In [1]: import numpy as np

In [2]: from numpy import linalg as LA

In [3]: np.set_printoptions(precision=2, suppress=True, linewidth=120, legacy="1.25")

In [4]: def rnd(a):
   ...:     return np.round(a, 2) + 0
   ...: 

In [5]: M = np.load("out8.npy")

In [6]: print(M)
[[ 0 -1 -2  0  0  0  1  0  0  0  0]
 [ 0  0  0  0  0  0  0  2 -2  0  0]
 [-1  0  0  0  0  1  2  0  0  0 -1]
 [ 0 -1  0  0  0  0  1  0  0  0  1]
 [ 2  0  0  0  0 -1  0  2  0  0  0]
 [ 0  0  1  0  0 -1 -1  1  0  0  0]
 [ 1  0  0  0  0  0  0 -1  0  0 -1]
 [ 1  0  2  0  0  0  0  0  0 -2  0]]

In [7]: # columns 3 and 4 are equal

In [8]: Uu, sv, Vh = LA.svd(M, full_matrices=False)

In [9]: print(Uu.shape, sv.shape, Vh.shape)
(8, 8) (8,) (8, 11)

In [10]: print(np.abs(Uu[:, 0]).round(6).argmax())
4

In [11]: print(rnd(np.cumsum(sv ** 2) / np.sum(sv ** 2)))
[0.36 0.59 0.74 0.86 0.93 0.97 0.99 1.  ]

In [12]: print(rnd(sv / sv[0]))
[1.   0.81 0.64 0.58 0.46 0.34 0.21 0.19]

In [13]: print(rnd(Uu.T @ M @ Vh.T))
[[4.17 0.   0.   0.   0.   0.   0.   0.  ]
 [0.   3.4  0.   0.   0.   0.   0.   0.  ]
 [0.   0.   2.68 0.   0.   0.   0.   0.  ]
 [0.   0.   0.   2.44 0.   0.   0.   0.  ]
 [0.   0.   0.   0.   1.9  0.   0.   0.  ]
 [0.   0.   0.   0.   0.   1.4  0.   0.  ]
 [0.   0.   0.   0.   0.   0.   0.87 0.  ]
 [0.   0.   0.   0.   0.   0.   0.   0.78]]

In [14]: print(rnd(np.abs(Vh[0])))
[0.44 0.1  0.46 0.   0.   0.32 0.39 0.51 0.15 0.2  0.08]

In [15]: print(np.allclose(Uu * sv @ Vh, M))
True

In [16]: print(LA.matrix_rank(M))
8

In [17]: print(rnd(LA.norm(M)))
7.0

In [18]: print(M.sum(axis=1))
[-2  0  1  1  3  0 -1  1]

In [19]: Y = np.array([[1, 1, 1, 2], [0, 2, 2, 2], [1, 0, 0, 2], [2, 0, 2, 0]])

In [20]: W2 = np.array([[-1, -8, 5, -3], [9, 1, -2, 3], [-7, 4, -2, 0], [0, 0, -4, 5]])

In [21]: K = np.block([[Y, np.array([[3, 2, 1, 1], [3, 2, 2, 1], [3, 0, 0, 0], [1, 2, 1, 2]])], [np.zeros((4, 4)), W2]])

In [22]: print(K)
[[ 1.  1.  1.  2.  3.  2.  1.  1.]
 [ 0.  2.  2.  2.  3.  2.  2.  1.]
 [ 1.  0.  0.  2.  3.  0.  0.  0.]
 [ 2.  0.  2.  0.  1.  2.  1.  2.]
 [ 0.  0.  0.  0. -1. -8.  5. -3.]
 [ 0.  0.  0.  0.  9.  1. -2.  3.]
 [ 0.  0.  0.  0. -7.  4. -2.  0.]
 [ 0.  0.  0.  0.  0.  0. -4.  5.]]

In [23]: rng = np.random.default_rng(68879)

In [24]: Y = K + rng.integers(-2, 3, (8, 7)) @ rng.integers(-2, 3, (7, 8))

In [25]: print(Y)
[[  4.   6.  -2.  -2.  -5.   4.   9.  11.]
 [  6.   1.  -3.   4.   3.  -6.   5.   8.]
 [ -4.   2.   6.   8.  -5.  -1.   4.  -3.]
 [  0.   5.  -1.  12.  -1.   7.   8.   8.]
 [  3.   3.  -5.  -1.  -5.  -7.  15.  10.]
 [ -1.   0.   1.  -4.   8.   1.  -5.   3.]
 [  2.  -4.   2.   8. -11. -11.   2.   2.]
 [ -4.  -5.   1.  -5.   8.   5.  -2.   6.]]

In [26]: print(rnd(LA.svd(Y - K, compute_uv=False)))
[28.58 21.57 17.54 12.31  9.34  2.34  0.28  0.  ]

In [27]: print(np.abs(Y - K).sum(axis=1))
[43. 32. 35. 42. 40. 10. 41. 31.]
